>>> import numpy as np
>>> from numpy import linalg as LA
>>> np.set_printoptions(precision=2, suppress=True, linewidth=200)
>>> data = np.array([[1, -3, 9, -27],
...     [1, -2, 4, -8],
...     [1, -1, 1, -1],
...     [1, 0, 0, 0],
...     [1, 1, 1, 1],
...     [1, 2, 4, 8],
...     [1, 3, 9, 27],
...     [1, 4, 16, 64],
...     [1, 5, 25, 125],
...     [1, 6, 36, 216],
...     [1, 7, 49, 343]])
>>> print(LA.cond(data) > 100)
True
>>> print(round(float(LA.norm(data, 2) / LA.norm(data)), 2))
1.0
>>> print(LA.matrix_rank(data, rtol=0.1))
1
>>> print(round(np.log10(LA.cond(data))))
2
>>> rng = np.random.default_rng(4480)
>>> z = rng.permutation(4)
>>> B = data[:, z] * rng.choice([-1, 1], 4)
>>> print(B)
[[  -1   -9   27   -3]
 [  -1   -4    8   -2]
 [  -1   -1    1   -1]
 [  -1    0    0    0]
 [  -1   -1   -1    1]
 [  -1   -4   -8    2]
 [  -1   -9  -27    3]
 [  -1  -16  -64    4]
 [  -1  -25 -125    5]
 [  -1  -36 -216    6]
 [  -1  -49 -343    7]]
>>> Uu, _, VT = LA.svd(data.T @ B)
>>> print(np.round(Uu @ VT, 2) + 0)
[[-1.  0.  0.  0.]
 [ 0.  0.  0.  1.]
 [ 0. -1.  0.  0.]
 [ 0.  0. -1.  0.]]
>>> print(np.round(LA.lstsq(data, B)[0], 2) + 0)
[[-1.  0.  0.  0.]
 [ 0.  0.  0.  1.]
 [ 0. -1.  0.  0.]
 [ 0.  0. -1.  0.]]
>>> x = np.array([2, 2, 8, 3])
>>> target = B @ x
>>> print(LA.lstsq(B, target)[0])
[2. 2. 8. 3.]
>>> print(target)
[  187    48     1    -2    -9   -68  -227  -534 -1037 -1784 -2823]
>>> target = target + 0.02 * rng.normal(size=11)
>>> print(target)
[  187.02    48.02     0.99    -1.98    -8.98   -68.02  -227.03  -534.   -1036.98 -1783.99 -2823.02]
>>> beta, *_ = LA.lstsq(B, target)
>>> print(np.round(B.T @ (target - B @ beta), 2) + 0)
[0. 0. 0. 0.]
>>> print(round(LA.norm(target - B @ beta), 2))
0.05
>>> print([round(float(LA.norm(LA.solve(B.T @ B + lam * np.eye(4), B.T @ target))), 2) for lam in (0, 1, 10, 100)])
[9.0, 8.87, 8.53, 8.2]
>>> T = np.stack([data, -2 * data, data[::-1]])
>>> print((T @ data.T).shape)
(3, 11, 11)
>>> print(T.shape)
(3, 11, 4)
